$ ipython --no-banner

In [1]: import numpy as np

In [2]: np.set_printoptions(precision=2, suppress=True, linewidth=200, sign=" ")

In [3]: W0 = np.load("test9.npy")

In [4]: print(W0)
[[-1. -2. -2.  0.]
 [-2. -1. -2.  0.]
 [-2. -2. -1.  0.]
 [ 0.  0.  0. -1.]]

In [5]: x0 = np.array([-2, 0, -2, -2])

In [6]: rhs = W0 @ x0

In [7]: print(rhs)
[ 6.  8.  6.  2.]

In [8]: print(np.round(np.linalg.solve(W0.T, W0[1]), 2) + 0)
[ 0.  1.  0.  0.]

In [9]: print(np.linalg.solve(W0, rhs))
[-2. -0. -2. -2.]

In [10]: print(np.linalg.solve(W0, 2 * rhs))
[-4. -0. -4. -4.]

In [11]: print(np.round(np.linalg.solve(W0, W0[:, 1]), 2) + 0)
[ 0.  1.  0.  0.]

In [12]: other = W0 / np.linalg.norm(W0, axis=1, keepdims=True)

In [13]: G = other @ other.T

In [14]: print((np.abs(G) > 0.9).astype(int))
[[ 1  0  0  0]
 [ 0  1  0  0]
 [ 0  0  1  0]
 [ 0  0  0  1]]

In [15]: print(round(float(np.degrees(np.arccos(np.clip(G[1, 2], -1, 1)))), 2))
27.27

In [16]: print(G)
[[ 1.    0.89  0.89  0.  ]
 [ 0.89  1.    0.89  0.  ]
 [ 0.89  0.89  1.    0.  ]
 [ 0.    0.    0.    1.  ]]

In [17]: print(np.flatnonzero(np.linalg.matrix_power((W0 != 0) + (W0.T != 0) + np.eye(4), 4)[2]))
[ 0  1  2]

In [18]: print((W0 != 0).astype(int))
[[ 1  1  1  0]
 [ 1  1  1  0]
 [ 1  1  1  0]
 [ 0  0  0  1]]

In [19]: print(W0 @ W0)
[[ 9.  8.  8.  0.]
 [ 8.  9.  8.  0.]
 [ 8.  8.  9.  0.]
 [ 0.  0.  0.  1.]]

In [20]: evals, V = np.linalg.eig(W0)

In [21]: print(np.sort(np.linalg.eigvals(np.linalg.inv(W0))))
[-1.  -0.2  1.   1. ]

In [22]: print(np.sort(np.linalg.eigvals(W0 @ W0)))
[  1.   1.   1.  25.]

In [23]: other = np.array([[1, 1], [1, -1]])

In [24]: rng = np.random.default_rng(994246)

In [25]: feats = np.kron(other, np.kron(other, other))[rng.permutation(8)][:3]

In [26]: print(feats)
[[ 1 -1 -1  1  1 -1 -1  1]
 [ 1 -1  1 -1 -1  1 -1  1]
 [ 1  1 -1 -1  1  1 -1 -1]]

In [27]: ang = np.radians(36)

In [28]: Rm = np.eye(8)

In [29]: Rm[2, 2] = Rm[4, 4] = np.cos(ang)

In [30]: Rm[2, 4], Rm[4, 2] = -np.sin(ang), np.sin(ang)

In [31]: print(Rm)
[[ 1.    0.    0.    0.    0.    0.    0.    0.  ]
 [ 0.    1.    0.    0.    0.    0.    0.    0.  ]
 [ 0.    0.    0.81  0.   -0.59  0.    0.    0.  ]
 [ 0.    0.    0.    1.    0.    0.    0.    0.  ]
 [ 0.    0.    0.59  0.    0.81  0.    0.    0.  ]
 [ 0.    0.    0.    0.    0.    1.    0.    0.  ]
 [ 0.    0.    0.    0.    0.    0.    1.    0.  ]
 [ 0.    0.    0.    0.    0.    0.    0.    1.  ]]

In [32]: other = feats @ Rm.T

In [33]: print(other)
[[ 1.   -1.   -1.4   1.    0.22 -1.   -1.    1.  ]
 [ 1.   -1.    1.4  -1.   -0.22  1.   -1.    1.  ]
 [ 1.    1.   -1.4  -1.    0.22  1.   -1.   -1.  ]]

In [34]: print(np.linalg.svd(feats, compute_uv=False), np.linalg.svd(other, compute_uv=False))
[ 2.83  2.83  2.83] [ 2.83  2.83  2.83]

In [35]: print(np.allclose(feats @ feats.T, other @ other.T))
True

In [36]: print(round(np.linalg.norm(feats), 2))
4.9

In [37]: feats[:, 8]
---------------------------------------------------------------------------
IndexError                                Traceback (most recent call last)
Cell In[37], line 1
----> 1 feats[:, 8]

IndexError: index 8 is out of bounds for axis 1 with size 8

In [38]: print(np.abs(feats).max())
1

In [39]: print(np.count_nonzero(feats))
24

In [40]: print(feats - feats[0])
[[ 0  0  0  0  0  0  0  0]
 [ 0  0  2 -2 -2  2  0  0]
 [ 0  2  0 -2  0  2  0 -2]]

In [41]: print(feats.sum(axis=1))
[ 0  0  0]

In [42]: x0 = np.array([-1, -2, -3, -1, 3, 2, 0, -1])

In [43]: a = np.maximum(feats @ x0, 0)

In [44]: print(a)
[ 3  0  7]

In [45]: print(np.maximum(feats @ (3 * x0), 0))
[  9   0  21]

In [46]: print(np.flatnonzero(a > 1e-9))
[ 0  2]

In [47]: print(np.tanh(feats @ x0))
[ 1. -1.  1.]

In [48]: X = np.loadtxt("sample17.csv", delimiter=",")

In [49]: print(X)
[[ 0.  3.  1.]
 [ 0.  0.  0.]
 [ 0.  0.  0.]]

In [50]: # row 0 is much longer than the rest

In [51]: print(np.allclose(X[:-1].T @ np.linalg.lstsq(X[:-1].T, X[-1])[0], X[-1]))
True

In [52]: try:
    ...:     np.linalg.inv(X)
    ...: except np.linalg.LinAlgError as e:
    ...:     print("failed:", e)
    ...: 
failed: Singular matrix

In [53]: print(np.abs(np.diag(np.linalg.qr(X)[1])) > 1e-9)
[False False False]

In [54]: ang = np.radians(120)

In [55]: Rm = np.eye(3)

In [56]: Rm[2, 2] = Rm[0, 0] = np.cos(ang)

In [57]: Rm[2, 0], Rm[0, 2] = -np.sin(ang), np.sin(ang)

In [58]: print(Rm)
[[-0.5   0.    0.87]
 [ 0.    1.    0.  ]
 [-0.87  0.   -0.5 ]]

In [59]: other = X @ Rm.T

In [60]: print(np.abs(other - X).max(axis=0))
[ 0.87  0.    1.5 ]

In [61]: print(np.linalg.svd(X, compute_uv=False), np.linalg.svd(other, compute_uv=False))
[ 3.16  0.    0.  ] [ 3.16  0.    0.  ]

In [62]: print(other)
[[ 0.87  3.   -0.5 ]
 [ 0.    0.    0.  ]
 [ 0.    0.    0.  ]]

In [63]: print(np.linalg.matrix_power(other - np.diag(np.diag(other)), 3))
[[ 0.  0.  0.]
 [ 0.  0.  0.]
 [ 0.  0.  0.]]

In [64]: print(np.sort(np.linalg.eigvals(other)))
[ 0.    0.    0.87]

In [65]: print(np.prod(np.diag(other)), np.round(np.linalg.det(other), 2))
0.0 0.0

In [66]: U, sigma, vt = np.linalg.svd(X)

In [67]: V = vt[:(sigma > 1e-8).sum()]

In [68]: x0 = X[0] + 4 * X[2] + rng.integers(2) * np.eye(3)[1]

In [69]: print(x0)
[ 0.  4.  1.]

In [70]: print(np.diag(V.T @ V))
[ 0.   0.9  0.1]

In [71]: print(round(np.linalg.norm(x0 - V.T @ V @ x0), 2))
0.32

In [72]: print(np.allclose(V.T @ V @ x0, x0))
False

In [73]: M = np.load("dump.npy")

In [74]: print(M)
[[ 1  4  1  4]
 [ 2  0  2  0]
 [ 0  0 -1 -4]
 [ 0  0 -2  0]]

In [75]: x0 = np.array([-2, -1, 3, -3])

In [76]: rhs = M @ x0

In [77]: print(rhs)
[-15   2   9  -6]

In [78]: print(np.linalg.solve(M.T, M[2]))
[ 0.  0.  1. -0.]

In [79]: print(np.linalg.solve(M, rhs))
[-2. -1.  3. -3.]

In [80]: other = np.linalg.inv(M)

In [81]: print(round(np.linalg.det(M) * np.linalg.det(other), 2))
1.0

In [82]: print(np.allclose(other, M.T))
False

In [83]: print(np.linalg.det(M) * other)
[[  0.  32.   0.  32.]
 [ 16.  -8.  16.  -8.]
 [ -0.  -0.  -0. -32.]
 [ -0.  -0. -16.   8.]]

In [84]: print(np.round(np.linalg.cond(M), 2))
5.66

In [85]: print(round(float(np.linalg.slogdet(M)[0]), 2))
1.0
